>>> import numpy as np
>>> np.set_printoptions(suppress=True, linewidth=200)
>>> F = np.load("mat.npy")
>>> F
array([[ 1, -1, -1,  1, -1,  1,  1, -1],
       [ 1, -1, -1,  1,  1, -1, -1,  1],
       [ 1,  1,  1,  1, -1, -1, -1, -1]])
>>> u = np.array([-4, 5, 2])
>>> np.polyval(u, F[0])
array([ 3, -7, -7,  3, -7,  3,  3, -7])
>>> np.correlate(F[0], F[2], "full")
array([-1,  0,  1,  0,  3,  0, -3,  0, -3,  0,  3,  0,  1,  0, -1])
>>> np.array([np.convolve(row, u, "same") for row in F])
array([[  9,   1, -11,   7,  -7,  -1,  11,  -3],
       [  9,   1, -11,  -1,  11,   1, -11,   3],
       [  1,   3,   3,  11,   1,  -3,  -3,  -7]])
>>> rng = np.random.default_rng(7986)
>>> out = F + rng.integers(-2, 3, (3, 1)) @ rng.integers(-2, 3, (1, 8))
>>> out
array([[ 1, -1, -1,  1, -1,  1,  1, -1],
       [-1, -5, -3, -3, -1, -1, -1,  3],
       [ 2,  3,  2,  3,  0, -1, -1, -2]])
>>> out - F
array([[ 0,  0,  0,  0,  0,  0,  0,  0],
       [-2, -4, -2, -4, -2,  0,  0,  2],
       [ 1,  2,  1,  2,  1,  0,  0, -1]])
>>> np.abs(out - F).sum(axis=1)
array([ 0, 16,  8])
>>> u, r1 = F[1], F[0]
>>> u @ r1
np.int64(0)
>>> u @ u
np.int64(8)
>>> p = (u @ r1) / (u @ u) * u
>>> p
array([ 0., -0., -0.,  0.,  0., -0., -0.,  0.])
>>> (r1 - p) @ u
np.float64(0.0)
>>> r1 - p
array([ 1., -1., -1.,  1., -1.,  1.,  1., -1.])
>>> np.linalg.matrix_rank(np.outer(u, r1))
np.int64(1)
>>> np.round(np.linalg.norm(u + r1) ** 2 + np.linalg.norm(u - r1) ** 2, 2)
np.float64(32.0)
>>> np.outer(u, r1)
array([[ 1, -1, -1,  1, -1,  1,  1, -1],
       [-1,  1,  1, -1,  1, -1, -1,  1],
       [-1,  1,  1, -1,  1, -1, -1,  1],
       [ 1, -1, -1,  1, -1,  1,  1, -1],
       [ 1, -1, -1,  1, -1,  1,  1, -1],
       [-1,  1,  1, -1,  1, -1, -1,  1],
       [-1,  1,  1, -1,  1, -1, -1,  1],
       [ 1, -1, -1,  1, -1,  1,  1, -1]])
>>> out = F / np.sqrt((F ** 2).mean(axis=1, keepdims=True))
>>> np.linalg.matrix_rank(F - F.mean(axis=1, keepdims=True))
np.int64(3)
>>> F - F.mean(axis=1, keepdims=True)
array([[ 1., -1., -1.,  1., -1.,  1.,  1., -1.],
       [ 1., -1., -1.,  1.,  1., -1., -1.,  1.],
       [ 1.,  1.,  1.,  1., -1., -1., -1., -1.]])
>>> u = np.array([1, 3, 2, 0, 2, 3])
>>> m1 = u[np.abs(np.subtract.outer(np.arange(6), np.arange(6)))]
>>> m1
array([[1, 3, 2, 0, 2, 3],
       [3, 1, 3, 2, 0, 2],
       [2, 3, 1, 3, 2, 0],
       [0, 2, 3, 1, 3, 2],
       [2, 0, 2, 3, 1, 3],
       [3, 2, 0, 2, 3, 1]])
>>> # symmetric, so the eigenvalues are real
>>> [round(float(np.linalg.det(m1[:i, :i])), 2) + 0 for i in range(1, 7)]
[1.0, -8.0, 15.0, 63.0, 48.0, -704.0]
>>> np.all(np.linalg.eigvalsh(m1) > 0)
np.False_
>>> np.round(np.linalg.eigvalsh(m1).min(), 2)
np.float64(-4.0)
>>> arr = np.load("run18.npy")
>>> arr
array([[0., 0., 0., 0., 0., 0., 2.],
       [0., 0., 0., 0., 0., 0., 2.],
       [0., 0., 0., 0., 0., 0., 2.],
       [0., 0., 0., 0., 0., 0., 2.],
       [0., 0., 0., 0., 0., 0., 0.],
       [0., 0., 0., 0., 0., 0., 1.],
       [2., 2., 2., 2., 0., 1., 0.]])
>>> np.abs(np.diag(np.linalg.qr(arr)[1])) > 1e-9
array([ True, False, False, False, False, False,  True])
>>> np.round(arr @ np.linalg.pinv(arr) @ arr, 2)
array([[0., 0., 0., 0., 0., 0., 2.],
       [0., 0., 0., 0., 0., 0., 2.],
       [0., 0., 0., 0., 0., 0., 2.],
       [0., 0., 0., 0., 0., 0., 2.],
       [0., 0., 0., 0., 0., 0., 0.],
       [0., 0., 0., 0., 0., 0., 1.],
       [2., 2., 2., 2., 0., 1., 0.]])
>>> np.unique(arr.round(6), axis=0).shape
(4, 7)
>>> round(np.trace(np.linalg.pinv(arr) @ arr), 2)
np.float64(2.0)
>>> [round(float(np.linalg.det(arr[:i, :i])), 2) + 0 for i in range(1, 8)]
[0.0, 0.0, 0.0, 0.0, 0.0, 0.0, 0.0]
>>> rk = np.linalg.matrix_rank(arr)
>>> rk
np.int64(2)
>>> ns = np.linalg.svd(arr)[2][rk:].T
>>> ns.shape
(7, 5)
>>> [int(np.linalg.matrix_rank(arr[:, :j + 1])) for j in range(7)]
[1, 1, 1, 1, 1, 1, 2]
>>> np.round(ns @ ns.T, 2)
array([[ 0.76, -0.24, -0.24, -0.24,  0.  , -0.12,  0.  ],
       [-0.24,  0.76, -0.24, -0.24,  0.  , -0.12,  0.  ],
       [-0.24, -0.24,  0.76, -0.24,  0.  , -0.12,  0.  ],
       [-0.24, -0.24, -0.24,  0.76,  0.  , -0.12,  0.  ],
       [ 0.  ,  0.  ,  0.  ,  0.  ,  1.  ,  0.  ,  0.  ],
       [-0.12, -0.12, -0.12, -0.12,  0.  ,  0.94,  0.  ],
       [ 0.  ,  0.  ,  0.  ,  0.  ,  0.  ,  0.  ,  0.  ]])
